$ python -q
>>> import numpy as np
>>> np.set_printoptions(precision=2, suppress=True, linewidth=100)
>>> rnd = lambda a: np.round(a, 2) + 0
>>> data = np.load("test4.npy")
>>> print(data)
[[-1.7  -1.68 -0.03 -4.28 -1.7   0.02 -2.54 -0.9  -2.55]
 [-0.81 -0.8   0.02 -2.06 -0.76 -0.01 -1.25 -0.46 -1.23]
 [-1.25 -1.31  0.   -3.2  -1.28 -0.01 -1.94 -0.65 -1.9 ]
 [ 2.9   2.86  0.03  7.21  2.89 -0.01  4.32  1.44  4.3 ]
 [-0.28 -0.26  0.02 -0.64 -0.29  0.01 -0.39 -0.14 -0.38]
 [-3.41 -3.43  0.   -8.56 -3.39 -0.01 -5.14 -1.67 -5.08]
 [ 0.34  0.34  0.    0.82  0.37 -0.02  0.47  0.21  0.46]
 [-0.34 -0.29  0.03 -0.74 -0.24 -0.01 -0.44 -0.14 -0.44]
 [ 1.75  1.76  0.01  4.41  1.77 -0.02  2.66  0.9   2.64]
 [ 1.02  1.02 -0.01  2.5   0.99  0.    1.5   0.5   1.52]
 [ 0.23  0.21 -0.01  0.58  0.22 -0.02  0.33  0.11  0.33]
 [-0.55 -0.49 -0.02 -1.24 -0.5   0.02 -0.77 -0.25 -0.77]
 [-0.94 -0.91 -0.04 -2.27 -0.9  -0.03 -1.38 -0.47 -1.39]
 [-1.59 -1.62 -0.01 -3.99 -1.58 -0.02 -2.39 -0.8  -2.38]
 [-1.67 -1.67 -0.02 -4.18 -1.64  0.01 -2.49 -0.82 -2.52]
 [-0.71 -0.71  0.02 -1.73 -0.69  0.04 -1.03 -0.35 -1.04]
 [-1.91 -1.94 -0.02 -4.8  -1.9   0.03 -2.91 -0.97 -2.95]
 [ 2.85  2.86  0.03  7.13  2.84  0.    4.26  1.43  4.25]
 [ 0.85  0.84 -0.02  2.16  0.86  0.01  1.29  0.4   1.28]
 [ 0.85  0.88  0.02  2.18  0.79  0.01  1.34  0.43  1.3 ]
 [ 1.59  1.65 -0.01  3.97  1.58 -0.01  2.41  0.8   2.44]
 [-1.14 -1.11  0.03 -2.83 -1.15  0.01 -1.68 -0.54 -1.7 ]
 [-2.55 -2.57  0.   -6.43 -2.54 -0.02 -3.83 -1.29 -3.85]
 [-2.62 -2.59  0.   -6.54 -2.65  0.   -3.92 -1.32 -3.92]
 [ 2.59  2.59  0.    6.48  2.6  -0.01  3.9   1.27  3.88]
 [-0.95 -0.92 -0.01 -2.34 -0.93  0.01 -1.41 -0.48 -1.41]
 [-0.79 -0.8  -0.02 -2.07 -0.77  0.   -1.25 -0.38 -1.25]
 [ 0.77  0.75 -0.01  1.88  0.8   0.01  1.15  0.37  1.13]]
>>> proj = data @ np.linalg.solve(data.T @ data, data.T)
>>> print(rnd(np.diag(proj)))
[0.39 0.67 0.29 0.27 0.14 0.47 0.35 0.53 0.2  0.14 0.15 0.41 0.49 0.18 0.24 0.35 0.47 0.26 0.19
 0.39 0.48 0.29 0.39 0.32 0.2  0.09 0.36 0.28]
>>> print(rnd(proj @ data[:, 0]))
[-1.7  -0.81 -1.25  2.9  -0.28 -3.41  0.34 -0.34  1.75  1.02  0.23 -0.55 -0.94 -1.59 -1.67 -0.71
 -1.91  2.85  0.85  0.85  1.59 -1.14 -2.55 -2.62  2.59 -0.95 -0.79  0.77]
>>> print(rnd(np.linalg.eigvalsh(proj)))
[0. 0. 0. 0. 0. 0. 0. 0. 0. 0. 0. 0. 0. 0. 0. 0. 0. 0. 0. 1. 1. 1. 1. 1. 1. 1. 1. 1.]
>>> print(rnd(np.trace(proj)))
9.0
>>> other = data / np.linalg.norm(data, axis=1, keepdims=True)
>>> gram = other @ other.T
>>> print(rnd(np.linalg.norm(other, axis=1)))
[1. 1. 1. 1. 1. 1. 1. 1. 1. 1. 1. 1. 1. 1. 1. 1. 1. 1. 1. 1. 1. 1. 1. 1. 1. 1. 1. 1.]
>>> print((gram - 2 * np.eye(28)).round(6).argmax(axis=1))
[25 22 13 17 15 13 27  1  3 20 18 25 25 22 22 21 14  3 24 20  9 23 13 22  3 23 14 24]
>>> M = np.array([[0.9, 0.8, 0.6, 0.7, -0.5],
...     [0.7, 0.1, 1.0, 0.6, -0.8],
...     [-0.7, 0.0, -0.9, -0.6, -3.2],
...     [1.3, -0.7, 1.9, 0.1, 2.2],
...     [-0.2, 0.0, -1.6, -2.1, 1.2]])
>>> rng = np.random.default_rng(314463)
>>> M[4] = M[2] + 0.02 * rng.normal(size=5)
>>> print(rnd(M))
[[ 0.9   0.8   0.6   0.7  -0.5 ]
 [ 0.7   0.1   1.    0.6  -0.8 ]
 [-0.7   0.   -0.9  -0.6  -3.2 ]
 [ 1.3  -0.7   1.9   0.1   2.2 ]
 [-0.74  0.01 -0.87 -0.63 -3.19]]
>>> u = np.array([5, -7, 5, 2, 8])
>>> other = M + np.outer(u, np.eye(5)[2])
>>> print(np.linalg.matrix_rank(np.linalg.inv(other) - np.linalg.inv(M), tol=1e-8))
1
>>> print(rnd(np.linalg.det(other) / np.linalg.det(M)), rnd(1 + np.linalg.solve(M, u)[2]))
29.97 29.97
>>> print(np.linalg.matrix_rank(other - M))
1
>>> proj = np.triu(np.array([[2, 1, 2, 2, 2],
...     [1, 0, 2, 1, 1],
...     [2, 0, 2, 2, 1],
...     [2, 0, 2, 0, 1],
...     [1, 1, 0, 1, 0]]), 1) + np.eye(5)
>>> other = proj @ M @ np.linalg.inv(proj)
>>> print(np.linalg.matrix_rank(other))
5
>>> print(rnd(np.linalg.det(other)))
0.19
>>> print(np.allclose(M @ M.T, M.T @ M))
False
>>> assert M == M.T
Traceback (most recent call last):
  File "<python-input-28>", line 1, in <module>
    assert M == M.T
           ^^^^^^^^
ValueError: The truth value of an array with more than one element is ambiguous. Use a.any() or a.all()
